$ python3 -q
>>> import numpy as np
>>> import numpy.linalg as la
>>> np.set_printoptions(precision=3, suppress=True, linewidth=140, legacy="1.25")
>>> X = np.load("data.npy")
>>> X
array([[ 0,  0,  0,  0,  0],
       [ 3, -6, -3,  3,  6],
       [ 0,  0,  0,  0,  0],
       [-3,  6,  3, -3, -6],
       [-1,  2,  1, -1, -2]])
>>> np.round(la.det(X), 3)
0.0
>>> np.round(np.sort(np.abs(la.eigvals(X))), 3) + 0
array([ 0.,  0.,  0.,  0., 11.])
>>> la.matrix_power(X, 3)
array([[   0,    0,    0,    0,    0],
       [ 363, -726, -363,  363,  726],
       [   0,    0,    0,    0,    0],
       [-363,  726,  363, -363, -726],
       [-121,  242,  121, -121, -242]])
>>> (X - X.T) / 2
array([[ 0. , -1.5,  0. ,  1.5,  0.5],
       [ 1.5,  0. , -1.5, -1.5,  2. ],
       [ 0. ,  1.5,  0. , -1.5, -0.5],
       [-1.5,  1.5,  1.5,  0. , -2.5],
       [-0.5, -2. ,  0.5,  2.5,  0. ]])
>>> assert X == X.T
Traceback (most recent call last):
  File "<python-input-9>", line 1, in <module>
    assert X == X.T
           ^^^^^^^^
ValueError: The truth value of an array with more than one element is ambiguous. Use a.any() or a.all()
>>> Uu, s, Vh = la.svd(X)
>>> evecs = Vh[:(s > 1e-8).sum()]
>>> rng = np.random.default_rng(657)
>>> x0 = X[1] + 2 * X[3] + rng.integers(2) * np.eye(5)[2]
>>> x0
array([-3.,  6.,  3., -3., -6.])
>>> la.matrix_rank(np.vstack([X, x0]))
1
>>> np.argsort(-la.norm(X, axis=0).round(6), kind="stable")[:3]
array([1, 4, 0])
>>> round(la.norm(X, 2) / la.norm(X), 3)
1.0
>>> la.matrix_rank(X, rtol=0.1)
1
>>> la.cond(X) > 100
True
>>> np.round(la.det(2 * X), 3), round(la.det(X), 3)
(0.0, 0.0)
>>> np.kron(np.eye(2, dtype=int), X)
array([[ 0,  0,  0,  0,  0,  0,  0,  0,  0,  0],
       [ 3, -6, -3,  3,  6,  0,  0,  0,  0,  0],
       [ 0,  0,  0,  0,  0,  0,  0,  0,  0,  0],
       [-3,  6,  3, -3, -6,  0,  0,  0,  0,  0],
       [-1,  2,  1, -1, -2,  0,  0,  0,  0,  0],
       [ 0,  0,  0,  0,  0,  0,  0,  0,  0,  0],
       [ 0,  0,  0,  0,  0,  3, -6, -3,  3,  6],
       [ 0,  0,  0,  0,  0,  0,  0,  0,  0,  0],
       [ 0,  0,  0,  0,  0, -3,  6,  3, -3, -6],
       [ 0,  0,  0,  0,  0, -1,  2,  1, -1, -2]])
>>> np.round(la.eigvals(X).sum().real, 3)
-11.0
>>> np.einsum("ii->", X)
-11
>>> np.round(np.poly(X), 3) + 0
array([ 1., 11.,  0.,  0.,  0.,  0.])
>>> x0 = np.array([1, 1, -3, 1, 4])
>>> X @ (2 * x0)
array([  0,  66,   0, -66, -22])
>>> np.sign((X @ x0).round(6))
array([ 0,  1,  0, -1, -1])
>>> (X @ x0).argmax()
1
>>> np.einsum("ij,j->i", X, x0)
array([  0,  33,   0, -33, -11])
>>> arr = np.loadtxt("x.csv", delimiter=",")
>>> arr
array([[0., 0., 0., 3.],
       [0., 0., 0., 4.],
       [0., 0., 0., 1.],
       [3., 4., 1., 0.]])
>>> rank = la.matrix_rank(arr)
>>> rank
2
>>> null = la.svd(arr)[2][rank:].T
>>> [int(la.matrix_rank(arr[:i])) for i in range(1, len(arr) + 1)]
[1, 1, 1, 2]
>>> la.matrix_rank(arr.T @ arr), la.matrix_rank(arr @ arr.T)
(2, 2)
>>> null @ null.T
array([[ 0.654, -0.462, -0.115,  0.   ],
       [-0.462,  0.385, -0.154,  0.   ],
       [-0.115, -0.154,  0.962,  0.   ],
       [ 0.   ,  0.   ,  0.   ,  0.   ]])
>>> [int(la.matrix_rank(np.delete(arr, i, axis=0))) for i in range(4)]
[2, 2, 2, 1]
>>> Y = np.array([[1, 0], [-3, 0], [-3, 2], [-2, 3], [-1, 0]])
>>> cent = np.array([[-2, 4, -4, -3], [-5, 3, -1, 1]])
>>> data = Y @ cent
>>> data
array([[ -2,   4,  -4,  -3],
       [  6, -12,  12,   9],
       [ -4,  -6,  10,  11],
       [-11,   1,   5,   9],
       [  2,  -4,   4,   3]])
>>> np.round(la.norm(data, 2) / la.norm(data), 3)
0.869
>>> u, r1 = data[0], data[3]
>>> u @ r1
-21
>>> u @ u
45
>>> pr = (u @ r1) / (u @ u) * u
>>> round((r1 - pr) @ u, 3)
0.0
>>> round(float(la.norm(data, "nuc")), 3)
43.038
>>> round(float(la.norm(data, 1)), 3), round(float(la.norm(data, np.inf)), 3)
(35.0, 39.0)
>>> la.norm(data, axis=1)
array([ 6.708, 20.125, 16.523, 15.1  ,  6.708])
>>> Uu, s, Vh = la.svd(data)
>>> evecs = Vh[:(s > 1e-8).sum()]
>>> x0 = data[0] + -2 * data[3] + rng.integers(2) * np.eye(4)[2]
>>> x0
array([ 20.,   2., -13., -21.])
>>> la.matrix_rank(np.vstack([data, x0]))
3
>>> Y = np.array([[-3, 2, -1], [0, 2, 3], [0, -2, 3], [1, -2, -1]])
>>> data @ Y
array([[  3,  18,   5],
       [ -9, -54, -15],
       [ 23, -62,   5],
       [ 42, -48,  20],
       [ -3, -18,  -5]])
>>> np.einsum("ik,kj->ij", data, Y)
array([[  3,  18,   5],
       [ -9, -54, -15],
       [ 23, -62,   5],
       [ 42, -48,  20],
       [ -3, -18,  -5]])
>>> Y @ data
Traceback (most recent call last):
  File "<python-input-60>", line 1, in <module>
    Y @ data
    ~~^~~~~~
ValueError: matmul: Input operand 1 has a mismatch in its core dimension 0, with gufunc signature (n?,k),(k,m?)->(n?,m?) (size 5 is different from 3)
>>> K = np.loadtxt("a.csv", delimiter=",")
>>> K
array([[4., 1., 0., 0., 0.],
       [0., 4., 1., 0., 0.],
       [0., 0., 4., 1., 0.],
       [0., 0., 0., 4., 1.],
       [0., 0., 0., 0., 4.]])
>>> cov = K.T @ K
>>> la.svd(K, compute_uv=False) ** 2
array([23.857, 20.773, 16.67 , 12.727,  9.973])
>>> la.eigvalsh(cov)[::-1]
array([23.857, 20.773, 16.67 , 12.727,  9.973])
>>> np.allclose(cov, cov.T)
True
>>> (K @ K.T).shape
(5, 5)
>>> x0 = np.array([4, 8, 9, 9, 9])
>>> y = K @ x0
>>> y
array([24., 41., 45., 45., 36.])
>>> la.solve(K, K[:, 1])
array([0., 1., 0., 0., 0.])
>>> u, r1 = K[3], K[2]
>>> u @ r1
4.0
>>> u @ u
17.0
>>> pr = (u @ r1) / (u @ u) * u
>>> np.round(la.norm(u + r1) ** 2 + la.norm(u - r1) ** 2, 3)
68.0
>>> np.outer(u, r1)
array([[ 0.,  0.,  0.,  0.,  0.],
       [ 0.,  0.,  0.,  0.,  0.],
       [ 0.,  0.,  0.,  0.,  0.],
       [ 0.,  0., 16.,  4.,  0.],
       [ 0.,  0.,  4.,  1.,  0.]])
>>> pr
array([0.   , 0.   , 0.   , 0.941, 0.235])
>>> feats = np.tanh(np.array([[1.0, -0.5, 0.3],
...     [-0.4, 0.2, -2.3],
...     [-0.2, -0.1, -0.6],
...     [1.9, -0.1, 0.9],
...     [-1.2, 0.6, -1.0],
...     [0.7, 1.5, 0.5],
...     [-0.9, -0.9, -0.5],
...     [2.2, 2.2, 0.0],
...     [0.1, -1.1, 1.7],
...     [-0.2, -1.1, -0.8],
...     [-0.2, -0.2, -1.6],
...     [-0.2, -0.5, 0.3],
...     [-1.4, -0.6, 0.0],
...     [2.2, 0.8, -0.4],
...     [0.9, -2.0, 1.3]]) @ np.array([[1.9, 0.6, -1.6, 1.0], [-1.7, 3.1, 1.1, 1.0], [0.5, -0.3, -0.1, 1.9]]))
>>> feats
array([[ 0.994, -0.778, -0.975,  0.789],
       [-0.978,  0.789,  0.797, -1.   ],
       [-0.47 , -0.245,  0.264, -0.894],
       [ 1.   ,  0.508, -0.997,  0.998],
       [-0.999,  0.894,  0.991, -0.987],
       [-0.749,  1.   ,  0.446,  0.996],
       [-0.405, -0.997,  0.462, -0.992],
       [ 0.414,  1.   , -0.8  ,  1.   ],
       [ 0.994, -0.999, -0.912,  0.977],
       [ 0.797, -0.997, -0.67 , -0.993],
       [-0.686, -0.254,  0.254, -0.998],
       [ 0.551, -0.943, -0.254, -0.129],
       [-0.927, -0.991,  0.919, -0.964],
       [ 0.989,  0.999, -0.989,  0.978],
       [ 1.   , -1.   , -0.999,  0.879]])
>>> z = feats[:, 2] > np.median(feats[:, 2])
>>> u = feats[z].mean(axis=0) - feats[~z].mean(axis=0)
>>> np.argsort(-np.abs(u).round(6), kind="stable")
array([0, 2, 3, 1])
>>> u
array([-1.587,  0.304,  1.415, -1.253])
>>> (((feats - feats.mean(axis=0)) @ u > 0) == z).mean()
1.0
>>> P = feats @ la.solve(feats.T @ feats, feats.T)
>>> P @ feats[:, 3]
array([ 0.789, -1.   , -0.894,  0.998, -0.987,  0.996, -0.992,  1.   ,  0.977, -0.993, -0.998, -0.129, -0.964,  0.978,  0.879])
>>> np.allclose(P @ P, P)
True
>>> z = rng.permutation(4)
>>> Y = feats[:, z] * rng.choice([-1, 1], 4)
>>> Y
array([[ 0.994,  0.975,  0.789,  0.778],
       [-0.978, -0.797, -1.   , -0.789],
       [-0.47 , -0.264, -0.894,  0.245],
       [ 1.   ,  0.997,  0.998, -0.508],
       [-0.999, -0.991, -0.987, -0.894],
       [-0.749, -0.446,  0.996, -1.   ],
       [-0.405, -0.462, -0.992,  0.997],
       [ 0.414,  0.8  ,  1.   , -1.   ],
       [ 0.994,  0.912,  0.977,  0.999],
       [ 0.797,  0.67 , -0.993,  0.997],
       [-0.686, -0.254, -0.998,  0.254],
       [ 0.551,  0.254, -0.129,  0.943],
       [-0.927, -0.919, -0.964,  0.991],
       [ 0.989,  0.989,  0.978, -0.999],
       [ 1.   ,  0.999,  0.879,  1.   ]])
>>> Uu, _, Vh = la.svd(feats.T @ Y)
>>> np.round(Uu @ Vh, 3) + 0
array([[ 1.,  0.,  0.,  0.],
       [ 0.,  0.,  0., -1.],
       [ 0., -1.,  0.,  0.],
       [ 0.,  0.,  1.,  0.]])
>>> z
array([0, 2, 3, 1])
>>> M = np.load("w.npy")
>>> M
array([[ 26.976, -13.734,   4.007, -32.81 ],
       [ 27.705, -13.994,   1.825, -31.64 ],
       [ 29.012, -12.44 ,   2.948, -30.748],
       [-11.834,   5.686, -11.218,   8.216],
       [ 28.59 , -14.1  ,   2.118, -32.467],
       [-12.785,   6.474, -10.426,   7.226],
       [ 27.432, -13.239,   2.904, -31.418],
       [ 28.161, -14.968,   1.216, -29.297],
       [-11.916,   6.618, -11.541,   9.586],
       [ 27.892, -13.813,   2.623, -33.84 ],
       [-11.932,   3.725, -12.179,   9.473],
       [ 29.409, -13.943,   2.826, -32.264],
       [ 28.18 , -13.577,   1.078, -30.7  ],
       [-11.06 ,   5.964, -10.746,   7.799],
       [ 26.736, -14.922,   2.932, -33.093],
       [-11.636,   4.402,  -9.367,   8.75 ],
       [-12.043,   6.898, -10.294,   8.725],
       [-12.071,   5.885, -11.006,   8.716],
       [ 27.679, -13.917,   3.056, -31.636],
       [-12.178,   4.693,  -9.991,   8.801],
       [-12.721,   4.921,  -9.867,   9.573],
       [-11.207,   5.375, -12.088,   9.92 ],
       [ 28.702, -12.157,   1.839, -31.403],
       [-12.283,   6.688,  -9.503,   7.424],
       [-13.274,   4.96 ,  -9.372,   9.612]])
>>> Uu, s, Vh = la.svd(M, full_matrices=False)
>>> np.round(Uu.T @ Uu, 3) + 0
array([[1., 0., 0., 0.],
       [0., 1., 0., 0.],
       [0., 0., 1., 0.],
       [0., 0., 0., 1.]])
>>> np.round(Vh @ Vh.T, 3) + 0
array([[1., 0., 0., 0.],
       [0., 1., 0., 0.],
       [0., 0., 1., 0.],
       [0., 0., 0., 1.]])
>>> s
array([165.694,  34.759,   5.408,   4.491])
>>> round(np.sqrt((s ** 2).sum()), 3), np.round(la.norm(M), 3)
(169.446, 169.446)
>>> x0 = np.array([0, 1, -3, -4])
>>> y = M @ x0
>>> np.round(la.solve(M.T @ M, M.T @ y), 3) + 0
array([ 0.,  1., -3., -4.])
>>> y = y + 0.1 * rng.normal(size=25)
>>> y
array([105.377, 107.128, 101.661,   6.56 , 109.415,   8.881, 103.693,  98.546,   2.825, 113.634,   2.392, 106.698, 105.773,   6.942,
       108.59 ,  -2.531,   2.945,   4.003, 103.422,  -0.671,  -3.746,   1.942, 108.058,   5.506,  -5.379])
>>> coef, *_ = la.lstsq(M, y)
>>> [round(float(la.norm(la.solve(M.T @ M + lam * np.eye(4), M.T @ y))), 2) for lam in (0, 1, 10, 100)]
[5.1, 5.07, 4.85, 4.34]
>>> round(float(la.norm(y - M @ coef)), 3)
0.339
>>> coef
array([ 0.008,  1.017, -2.999, -3.999])
>>> np.round(M.T @ (y - M @ coef), 3) + 0
array([0., 0., 0., 0.])
>>> Ac = (M - M.mean(axis=0)) / M.std(axis=0)
>>> np.argwhere(np.abs(Ac) > 2)
array([], shape=(0, 2), dtype=int64)
>>> coef = la.lstsq(np.delete(Ac, 3, axis=1), Ac[:, 3])[0]
>>> coef
array([-0.679,  0.052, -0.271])
>>> cent = M[[4, 23]].astype(float)
>>> for _ in range(7):
...     z = la.norm(M[:, None] - cent, axis=-1).argmin(axis=1)
...     cent = np.array([M[z == j].mean(axis=0) for j in range(2)])
... 
>>> z
array([0, 0, 0, 1, 0, 1, 0, 0, 1, 0, 1, 0, 0, 1, 0, 1, 1, 1, 0, 1, 1, 1, 0, 1, 1])
>>> cent
array([[ 28.04 , -13.734,   2.448, -31.776],
       [-12.072,   5.561, -10.584,   8.755]])
>>> m1 = np.load("out10.npy")
>>> m1
array([[25, 15,  0],
       [15,  9,  0],
       [ 0,  0,  0]])
>>> ev, evecs = la.eigh(m1)
>>> (ev > 1e-8).sum(), (ev < -1e-8).sum()
(1, 0)
>>> np.abs(evecs[:, -1]).round(6).argmax()
0
>>> Uu, s, Vh = la.svd(m1)
>>> s.round(3) + 0
array([34.,  0.,  0.])
>>> np.argmax(s[:-1] / (s[1:] + 1e-6)) + 1
1
>>> Y = Uu[:, :1] @ np.diag(s[:1]) @ Vh[:1]
>>> np.round(np.abs(m1 - Y).max(), 3)
0.0
>>> round(float(la.norm(m1 - Y) / la.norm(m1)), 3)
0.0
>>> la.matrix_rank(m1, rtol=0.05)
1
>>> A = np.load("mat.npy")
>>> A
array([[-9.608,  2.114, -1.793],
       [ 9.636, -1.465,  2.235],
       [-7.839,  6.045,  1.417],
       [ 3.965, -8.193, -4.141],
       [-8.486, -2.636, -4.586],
       [-8.987, -1.62 , -4.076],
       [ 9.581, -0.58 ,  2.807],
       [-9.496,  2.874, -1.25 ],
       [-6.391, -5.244, -5.626],
       [ 9.246, -3.765,  0.572],
       [-3.413,  8.306,  4.4  ],
       [ 4.361,  6.749,  5.953],
       [ 7.103,  4.53 ,  5.388],
       [ 1.66 ,  7.941,  5.847],
       [-9.193, -1.079, -3.784],
       [ 5.62 , -7.623, -3.209],
       [-2.764, -7.546, -5.952],
       [ 4.32 , -8.102, -3.961],
       [-1.638, -7.947, -5.844],
       [-6.745,  6.98 ,  2.405],
       [-9.526,  2.721, -1.361],
       [ 2.991,  7.45 ,  5.963],
       [-5.725,  7.574,  3.141],
       [ 8.097,  3.265,  4.876],
       [-1.135,  8.437,  5.247],
       [-5.002,  7.881,  3.587],
       [-9.596,  0.713, -2.723],
       [ 7.926, -5.951, -1.325]])
>>> cov = np.cov(A, rowvar=False)
>>> round(np.corrcoef(A[:, 1], A[:, 0])[0, 1], 3)
-0.218
>>> np.round(la.eigvalsh(cov)[::-1], 3) + 0
array([54.109, 47.667,  0.   ])
>>> np.argwhere(np.triu(np.abs(np.corrcoef(A.T)) > 0.8, 1))
array([[1, 2]])
>>> cov
array([[49.731, -9.097, 10.513],
       [-9.097, 35.004, 20.304],
       [10.513, 20.304, 17.04 ]])
>>> np.median(A, axis=0)
array([-2.201,  1.414, -0.339])
>>> cov.shape
(3, 3)
>>> np.argsort(-A.std(axis=0).round(6), kind="stable")
array([0, 1, 2])
